$ python3 -q
>>> import numpy as np
>>> import numpy.linalg as la
>>> np.set_printoptions(suppress=True, linewidth=160)
>>> arr = np.load("x.npy")
>>> arr
array([[-4,  7, -7,  2,  0, -2, -6,  1,  4, -6,  2,  8, -4, -5],
       [ 2, -4,  7, -8,  0, -6,  9,  0,  2,  1, -6,  6, -5,  7],
       [ 5,  2, -5, -1, -6,  3, -8, -9, -7,  2,  4,  8,  2, -5],
       [ 2, -9, -9,  9,  5,  3, -4,  7,  8,  5, -9,  5,  4,  3],
       [-3,  8, -8, -3, -1, -2, -8, -1,  1, -9, -6,  4, -7, -7],
       [-1,  1,  2, -8,  6, -7,  9, -5,  3, -4, -3,  8, -1, -2],
       [-7,  1, -2,  0,  6,  0,  6, -5, -1, -4, -1,  9, -5, -8],
       [-1, -2,  4, -4,  4,  5,  9, -3,  1, -1, -1,  7, -4, -8],
       [-7,  7,  2,  0,  3, -1, -7,  3, -1, -5,  0, -9, -3, -9],
       [ 9, -2,  5,  9, -9, -2, -1,  0,  1,  7, -1, -2,  6, -2]])
>>> other = arr / np.sqrt((arr ** 2).mean(axis=1, keepdims=True))
>>> np.round(la.norm(other, axis=1), 1)
array([3.7, 3.7, 3.7, 3.7, 3.7, 3.7, 3.7, 3.7, 3.7, 3.7])
>>> other[9].round(1)
array([ 1.7, -0.4,  1. ,  1.7, -1.7, -0.4, -0.2,  0. ,  0.2,  1.4, -0.2, -0.4,  1.2, -0.4])
>>> la.matrix_rank(other) == la.matrix_rank(arr)
np.True_
>>> left, sv, vt = la.svd(arr, full_matrices=False)
>>> left.shape, sv.shape, vt.shape
((10, 10), (10,), (10, 14))
>>> round(np.sqrt((sv ** 2).sum()), 1), np.round(la.norm(arr), 1)
(np.float64(62.3), np.float64(62.3))
>>> np.allclose(left * sv @ vt, arr)
True
>>> np.round(vt @ vt.T, 1) + 0
array([[1., 0., 0., 0., 0., 0., 0., 0., 0., 0.],
       [0., 1., 0., 0., 0., 0., 0., 0., 0., 0.],
       [0., 0., 1., 0., 0., 0., 0., 0., 0., 0.],
       [0., 0., 0., 1., 0., 0., 0., 0., 0., 0.],
       [0., 0., 0., 0., 1., 0., 0., 0., 0., 0.],
       [0., 0., 0., 0., 0., 1., 0., 0., 0., 0.],
       [0., 0., 0., 0., 0., 0., 1., 0., 0., 0.],
       [0., 0., 0., 0., 0., 0., 0., 1., 0., 0.],
       [0., 0., 0., 0., 0., 0., 0., 0., 1., 0.],
       [0., 0., 0., 0., 0., 0., 0., 0., 0., 1.]])
>>> u = np.array([2, 1])
>>> np.array([np.convolve(row, u, "same") for row in arr])
array([[ -8,  10,  -7,  -3,   2,  -4, -14,  -4,   9,  -8,  -2,  18,   0, -14],
       [  4,  -6,  10,  -9,  -8, -12,  12,   9,   4,   4, -11,   6,  -4,   9],
       [ 10,   9,  -8,  -7, -13,   0, -13, -26, -23,  -3,  10,  20,  12,  -8],
       [  4, -16, -27,   9,  19,  11,  -5,  10,  23,  18, -13,   1,  13,  10],
       [ -6,  13,  -8, -14,  -5,  -5, -18, -10,   1, -17, -21,   2, -10, -21],
       [ -2,   1,   5, -14,   4,  -8,  11,  -1,   1,  -5, -10,  13,   6,  -5],
       [-14,  -5,  -3,  -2,  12,   6,  12,  -4,  -7,  -9,  -6,  17,  -1, -21],
       [ -2,  -5,   6,  -4,   4,  14,  23,   3,  -1,  -1,  -3,  13,  -1, -20],
       [-14,   7,  11,   2,   6,   1, -15,  -1,   1, -11,  -5, -18, -15, -21],
       [ 18,   5,   8,  23,  -9, -13,  -4,  -1,   2,  15,   5,  -5,  10,   2]])
>>> W = np.array([[3, 5, 4, 2, 5, 5],
...     [4, 0, 2, 4, 3, 2],
...     [4, 5, 0, 1, 3, 4],
...     [1, 1, 1, 2, 3, 1],
...     [5, 1, 0, 0, 2, 3],
...     [3, 3, 5, 5, 2, 5],
...     [4, 5, 2, 4, 4, 1],
...     [5, 1, 5, 5, 5, 0],
...     [3, 5, 2, 1, 1, 1],
...     [5, 3, 3, 0, 0, 1],
...     [5, 5, 0, 0, 0, 2],
...     [5, 4, 2, 3, 3, 4],
...     [0, 1, 1, 1, 4, 1],
...     [2, 0, 0, 3, 2, 4]])
>>> c = np.array([1, -2, -2, -1, 1, 2])
>>> H = np.maximum(arr @ W + c, 0)
>>> H
array([[ 0,  0,  0,  0,  0,  0],
       [54, 64,  0, 20, 34, 41],
       [ 0,  0,  0,  0,  0, 16],
       [32,  7, 84, 46, 64, 24],
       [ 0,  0,  0,  0,  0,  0],
       [32, 39,  0,  0,  9,  7],
       [ 6,  0,  0,  0,  0,  0],
       [70, 91, 23, 25, 19, 41],
       [ 0,  0,  0,  0,  0,  0],
       [13, 76, 52, 13, 71, 30]])
>>> la.matrix_rank(H)
np.int64(6)
>>> (H > 0).astype(int)
array([[0, 0, 0, 0, 0, 0],
       [1, 1, 0, 1, 1, 1],
       [0, 0, 0, 0, 0, 1],
       [1, 1, 1, 1, 1, 1],
       [0, 0, 0, 0, 0, 0],
       [1, 1, 0, 0, 1, 1],
       [1, 0, 0, 0, 0, 0],
       [1, 1, 1, 1, 1, 1],
       [0, 0, 0, 0, 0, 0],
       [1, 1, 1, 1, 1, 1]])
>>> (H > 0).mean(axis=0)
array([0.6, 0.5, 0.3, 0.4, 0.5, 0.6])
>>> C = np.array([[-3, 1, -1],
...     [3, 2, 1],
...     [0, 2, 3],
...     [-3, -2, -3],
...     [3, 0, -1],
...     [-1, -3, 0]])
>>> H @ C
array([[  0,   0,   0],
       [ 31,  19, -84],
       [-16, -48,   0],
       [-45,  50,  25],
       [  0,   0,   0],
       [ 41,  89,  -2],
       [-18,   6,  -6],
       [  4, 125,  -4],
       [  0,   0,   0],
       [333, 153, 109]])
>>> W @ C
array([[ 10,   2,   3],
       [-17,  -6, -13],
       [  5,   0,  -5],
       [  2,  -2,  -6],
       [ -9,  -2,  -6],
       [-14,  -6,  -2],
       [  2,   7,  -9],
       [-12,   7,  -9],
       [  5,  12,   4],
       [ -7,  14,   7],
       [ -2,   9,   0],
       [ -7,  -1,  -7],
       [ 11,  -1,  -3],
       [-13, -16, -13]])
